$ python -q
>>> import numpy as np
>>> np.set_printoptions(precision=3, suppress=True, linewidth=100)
>>> arr = np.loadtxt("a.csv", delimiter=",")
>>> arr
array([[ 1.2,  1.8, -0.6, -0.3, -0.9, -0.2],
       [ 1.4, -0.2, -0.7,  2.7, -0.6,  0.8],
       [ 0.8, -1.7,  0.8, -0.5, -1.4, -0.1],
       [-0.6, -0.4,  1.1,  1.6,  1. , -2.3],
       [-0.5, -0.3, -2. ,  0.7,  0.8, -1.5],
       [-0.7, -0.2, -0.5,  0.1, -0.8,  1.4],
       [ 1.4, -0.1, -0.4,  1.9,  0.6, -0.7],
       [-0.4,  0.3, -0.5,  0.3, -0.4,  0.5],
       [-1.5,  1.1,  0.6,  1.2, -1.9, -1.4],
       [-1.3, -0.9, -1.3,  0.1, -0.4, -0.9],
       [ 0.7, -1.9,  0.9, -0.2, -0.2, -1.4],
       [ 1.1,  0.1, -0.3, -1.1, -0.5,  0.9],
       [ 0. , -0.5,  1.4, -0.4, -0.6, -0.7],
       [ 0.1,  1. ,  0.1,  0.3, -1.1,  0.7],
       [ 0.2, -0.1,  1.2,  1.1, -0.9, -0.6],
       [ 0.5,  1.6,  1. ,  0.3, -1.2, -0.3],
       [-0.3,  1. , -0.4, -0.4, -1.2,  0.6],
       [-0.8,  0.5, -0.1,  1.4,  0.1,  1. ],
       [-0.1,  0. ,  0.3, -0.7,  1.8,  0.1],
       [ 0.6, -0.4,  0.9,  0.5, -0.5,  0.9],
       [ 0. , -1.9, -0.4,  0.7,  0.7, -0.8],
       [ 1.1,  1.3, -0.3,  1.2, -0.2,  0.9],
       [-1.1,  0.5, -1.1, -2.9, -0.5,  0.1],
       [ 0.2, -0.7, -1.5,  0.8, -1.4, -0.3],
       [ 1.2, -0.2,  0.7,  1.6, -1.1,  0.3],
       [ 1.5, -0.8,  0.1,  0.7,  2. , -0.2],
       [ 2.1, -0.2,  2.9,  0.2,  0.4, -1.2],
       [-0.7, -1.1,  0.7, -1.9,  0.2, -0.3],
       [ 1.2, -1.4, -0.9,  0.1, -1.3,  1. ],
       [ 4.5,  1.5, -1. , -8. , -3. , -2. ]])
>>> q, Rm = np.linalg.qr(arr)
>>> np.round(q.T @ q, 3) + 0
array([[1., 0., 0., 0., 0., 0.],
       [0., 1., 0., 0., 0., 0.],
       [0., 0., 1., 0., 0., 0.],
       [0., 0., 0., 1., 0., 0.],
       [0., 0., 0., 0., 1., 0.],
       [0., 0., 0., 0., 0., 1.]])
>>> np.allclose(Rm.T @ Rm, arr.T @ arr)
True
>>> q.shape, Rm.shape
((30, 6), (6, 6))
>>> np.abs(np.diag(Rm))
array([6.859, 5.414, 5.488, 9.095, 5.4  , 4.965])
>>> labels = arr[:, 1] > np.median(arr[:, 1])
>>> r0 = arr[labels].mean(axis=0) - arr[~labels].mean(axis=0)
>>> ((arr - arr.mean(axis=0)) @ r0 > 0).astype(int)
array([1, 0, 0, 0, 0, 1, 0, 1, 1, 0, 0, 1, 0, 1, 0, 1, 1, 0, 0, 0, 0, 1, 1, 0, 0, 0, 0, 0, 0, 1])
>>> r0
array([ 0.053,  1.55 , -0.245, -0.832, -0.464,  0.303])
>>> np.argsort(-np.abs(r0).round(6), kind="stable")
array([1, 3, 4, 5, 2, 0])
>>> vec = np.array([3, 1, -2, -2, 0, 3])
>>> y = arr @ vec
>>> np.round(np.linalg.solve(arr.T @ arr, arr.T @ y), 3) + 0
array([ 3.,  1., -2., -2.,  0.,  3.])
>>> rng = np.random.default_rng(727)
>>> y = y + 0.1 * rng.normal(size=30)
>>> y
array([  6.774,   2.304,  -0.15 , -14.528,  -3.74 ,   2.846,  -1.034,   1.003, -11.152,  -5.184,
        -5.448,   8.881,  -4.627,   2.623,  -5.811,  -0.326,   3.327,  -1.371,   0.73 ,   1.453,
        -5.012,   5.658,   5.558,   0.347,  -0.225,   1.499,  -3.782,  -1.628,   6.937,  26.933])
>>> coef, *_ = np.linalg.lstsq(arr, y)
>>> coef.round()
array([ 3.,  1., -2., -2., -0.,  3.])
>>> np.round(arr.T @ (y - arr @ coef), 3) + 0
array([0., 0., 0., 0., 0., 0.])
